>>> import numpy as np
>>> import numpy.linalg as la
>>> np.set_printoptions(precision=2, suppress=True, linewidth=100)
>>> Z = np.array([[-1.0, -1.0, -1.5, -0.8],
...     [1.9, -0.1, -0.1, 0.0],
...     [0.8, -0.5, -0.6, -0.1]])
>>> rng = np.random.default_rng(442)
>>> arr = np.array([[3, 2, 1],
...     [-3, -3, -2],
...     [-1, -2, 1],
...     [1, 2, -3],
...     [-3, -1, 2],
...     [-1, 3, 3],
...     [0, 0, 1],
...     [-2, -3, -2],
...     [-1, 1, 0],
...     [-3, -2, 2],
...     [2, 2, -3],
...     [-1, 1, -1],
...     [3, 1, 3],
...     [-1, -2, -3],
...     [0, -2, 2],
...     [2, -1, 0],
...     [-1, -2, 1]]) @ Z + 0.02 * rng.normal(size=(17, 4))
>>> arr
array([[ 1.58, -3.69, -5.34, -2.52],
       [-4.28,  4.33,  6.  ,  2.64],
       [-1.97,  0.69,  1.11,  0.73],
       [ 0.42,  0.32,  0.1 , -0.46],
       [ 2.69,  2.06,  3.41,  2.2 ],
       [ 9.12, -0.79, -0.57,  0.48],
       [ 0.8 , -0.51, -0.6 , -0.08],
       [-5.34,  3.32,  4.52,  1.79],
       [ 2.9 ,  0.89,  1.38,  0.81],
       [ 0.79,  2.23,  3.5 ,  2.17],
       [-0.59, -0.67, -1.41, -1.31],
       [ 2.12,  1.37,  2.02,  0.89],
       [ 1.34, -4.59, -6.38, -2.72],
       [-5.19,  2.72,  3.51,  1.08],
       [-2.19, -0.81, -0.99, -0.18],
       [-3.92, -1.89, -2.91, -1.6 ],
       [-2.02,  0.72,  1.1 ,  0.67]])
>>> theta = np.radians(72)
>>> Rm = np.eye(4)
>>> Rm[3, 3] = Rm[2, 2] = np.cos(theta)
>>> Rm[3, 2], Rm[2, 3] = -np.sin(theta), np.sin(theta)
>>> Rm
array([[ 1.  ,  0.  ,  0.  ,  0.  ],
       [ 0.  ,  1.  ,  0.  ,  0.  ],
       [ 0.  ,  0.  ,  0.31,  0.95],
       [ 0.  ,  0.  , -0.95,  0.31]])
>>> M2 = arr @ Rm.T
>>> print(round(la.det(Rm), 2), round(float(np.trace(Rm)), 2))
1.0 2.62
>>> print(np.abs(M2 - arr).max(axis=0))
[0.   0.   1.82 7.95]
>>> P = arr @ la.solve(arr.T @ arr, arr.T)
>>> P @ arr[:, 1]
array([-3.69,  4.33,  0.69,  0.32,  2.06, -0.79, -0.51,  3.32,  0.89,  2.23, -0.67,  1.37, -4.59,
        2.72, -0.81, -1.89,  0.72])
>>> print(np.diag(P))
[0.28 0.43 0.1  0.29 0.25 0.43 0.02 0.22 0.11 0.3  0.24 0.37 0.3  0.2  0.19 0.18 0.09]
>>> round(float(np.trace(P)), 2)
4.0
>>> idx = rng.permutation(4)
>>> M2 = arr[:, idx] * rng.choice([-1, 1], 4)
>>> M2
array([[-1.58,  3.69, -5.34, -2.52],
       [ 4.28, -4.33,  6.  ,  2.64],
       [ 1.97, -0.69,  1.11,  0.73],
       [-0.42, -0.32,  0.1 , -0.46],
       [-2.69, -2.06,  3.41,  2.2 ],
       [-9.12,  0.79, -0.57,  0.48],
       [-0.8 ,  0.51, -0.6 , -0.08],
       [ 5.34, -3.32,  4.52,  1.79],
       [-2.9 , -0.89,  1.38,  0.81],
       [-0.79, -2.23,  3.5 ,  2.17],
       [ 0.59,  0.67, -1.41, -1.31],
       [-2.12, -1.37,  2.02,  0.89],
       [-1.34,  4.59, -6.38, -2.72],
       [ 5.19, -2.72,  3.51,  1.08],
       [ 2.19,  0.81, -0.99, -0.18],
       [ 3.92,  1.89, -2.91, -1.6 ],
       [ 2.02, -0.72,  1.1 ,  0.67]])
>>> U, _, vt = la.svd(arr.T @ M2)
>>> np.round(la.lstsq(arr, M2)[0], 2) + 0
array([[-1.,  0.,  0.,  0.],
       [ 0., -1.,  0.,  0.],
       [ 0.,  0.,  1.,  0.],
       [ 0.,  0.,  0.,  1.]])
>>> np.round(U @ vt, 2) + 0
array([[-1.,  0.,  0.,  0.],
       [ 0., -1.,  0.,  0.],
       [ 0.,  0.,  1.,  0.],
       [ 0.,  0.,  0.,  1.]])
>>> print(idx)
[0 1 2 3]
>>> Xs = (arr - arr.mean(axis=0)) / arr.std(axis=0)
>>> np.argwhere(np.abs(Xs) > 2)
array([[ 5,  0],
       [12,  1],
       [12,  2]])
>>> coef = la.lstsq(np.delete(Xs, 2, axis=1), Xs[:, 2])[0]
>>> np.abs(coef).argmax()
np.int64(1)
>>> feats = np.load("a.npy")
>>> feats
array([[ 3,  3,  3,  3,  0,  3,  2],
       [ 1, -3,  1, -3,  0,  2,  1],
       [-2,  3,  2,  3,  2, -3, -3],
       [ 1, -3,  1, -3,  0,  2,  1]])
>>> np.round(np.trace(la.pinv(feats) @ feats), 2)
np.float64(3.0)
>>> print(np.round(feats @ la.pinv(feats) @ feats, 2) + 0)
[[ 3.  3.  3.  3.  0.  3.  2.]
 [ 1. -3.  1. -3.  0.  2.  1.]
 [-2.  3.  2.  3.  2. -3. -3.]
 [ 1. -3.  1. -3.  0.  2.  1.]]
>>> np.allclose(feats[:-1].T @ la.lstsq(feats[:-1].T, feats[-1])[0], feats[-1])
True
>>> la.lstsq(feats[:-1].T, feats[-1])[2]
np.int32(3)
>>> def softmax(z):
...     e = np.exp(z - z.max(axis=-1, keepdims=True))
...     return e / e.sum(axis=-1, keepdims=True)
... 
>>> np.round(softmax(10 * feats[2]), 2) + 0
array([0. , 0.5, 0. , 0.5, 0. , 0. , 0. ])
>>> np.round(softmax(feats[2] + 3), 2) + 0
array([0.  , 0.36, 0.13, 0.36, 0.13, 0.  , 0.  ])
>>> print(softmax(feats).sum(axis=1))
[1. 1. 1. 1.]
>>> S = feats @ feats.T / np.sqrt(7)
>>> np.round(softmax(S + np.triu(np.full(S.shape, -np.inf), 1)), 2) + 0
array([[1. , 0. , 0. , 0. ],
       [0. , 1. , 0. , 0. ],
       [0. , 0. , 1. , 0. ],
       [0. , 0.5, 0. , 0.5]])
>>> softmax(S).round(6).argmax(axis=1)
array([0, 1, 2, 1])
>>> r = la.matrix_rank(feats)
>>> r
np.int64(3)
>>> N = la.svd(feats)[2][r:].T
>>> la.matrix_rank(feats.T @ feats), la.matrix_rank(feats @ feats.T)
(np.int64(3), np.int64(3))
>>> [int(la.matrix_rank(feats[:i])) for i in range(1, len(feats) + 1)]
[1, 2, 3, 3]
>>> print(np.allclose(feats @ N, 0))
True
>>> np.round(feats @ N, 2) + 0
array([[0., 0., 0., 0.],
       [0., 0., 0., 0.],
       [0., 0., 0., 0.],
       [0., 0., 0., 0.]])
>>> N.shape
(7, 4)
>>> U, s, vt = la.svd(feats)
>>> np.argmax(s[:-1] / (s[1:] + 1e-6)) + 1
np.int64(3)
>>> M2 = U[:, :3] @ np.diag(s[:3]) @ vt[:3]
>>> round(float(la.norm(feats - M2) / la.norm(feats)), 2)
0.0
>>> print(la.matrix_rank(feats, rtol=0.05))
3
>>> round(float(la.norm(feats - M2, 2)), 2), np.round(s[3], 2)
(0.0, np.float64(0.0))
>>> m1 = np.loadtxt("mat.csv", delimiter=",")
>>> print(m1)
[[ 1.18  1.49  2.  ]
 [ 0.77  1.1   2.  ]
 [-2.23 -0.15  2.  ]
 [-1.48 -0.19  2.  ]
 [-2.21 -0.63  2.  ]
 [-0.33  0.76  2.  ]
 [-4.9  -1.83  2.  ]
 [-0.5  -0.07  2.  ]
 [ 2.82  3.38  2.  ]
 [-0.08  1.03  2.  ]
 [ 2.34  2.81  2.  ]
 [ 2.41  2.51  2.  ]
 [ 2.25  1.83  2.  ]
 [-0.56  0.09  2.  ]
 [-2.48 -1.07  2.  ]
 [ 2.92  2.66  2.  ]
 [-1.24  0.82  2.  ]
 [-2.8  -1.57  2.  ]
 [ 3.46  3.63  2.  ]
 [-4.47 -1.76  2.  ]
 [ 1.22  1.34  2.  ]
 [ 0.62  1.58  2.  ]
 [-0.98  0.55  2.  ]
 [ 0.63  1.33  2.  ]
 [ 1.56  1.46  2.  ]
 [ 1.33  1.72  2.  ]
 [-0.54  0.59  2.  ]
 [-3.7  -1.5   2.  ]
 [ 0.81  1.66  2.  ]
 [ 1.91  1.85  2.  ]
 [ 0.39  0.87  2.  ]
 [ 3.6   3.88  2.  ]
 [-0.63  0.41  2.  ]
 [ 0.61  1.43  2.  ]
 [ 0.83  2.64  2.  ]
 [ 5.97  4.76  2.  ]
 [-1.21  0.26  2.  ]
 [ 0.29  1.95  2.  ]]
>>> U, s, vt = la.svd(m1, full_matrices=False)
>>> s / s[0]
array([1.  , 0.67, 0.11])
>>> (s > 1e-8).sum()
np.int64(3)
>>> print(U.shape, s.shape, vt.shape)
(38, 3) (3,) (3, 3)
>>> np.allclose(U * s @ vt, m1)
True
>>> print(round(float(np.sqrt((s ** 2).sum())), 2), round(la.norm(m1), 2))
22.04 22.04
>>> s
array([18.2 , 12.27,  1.98])
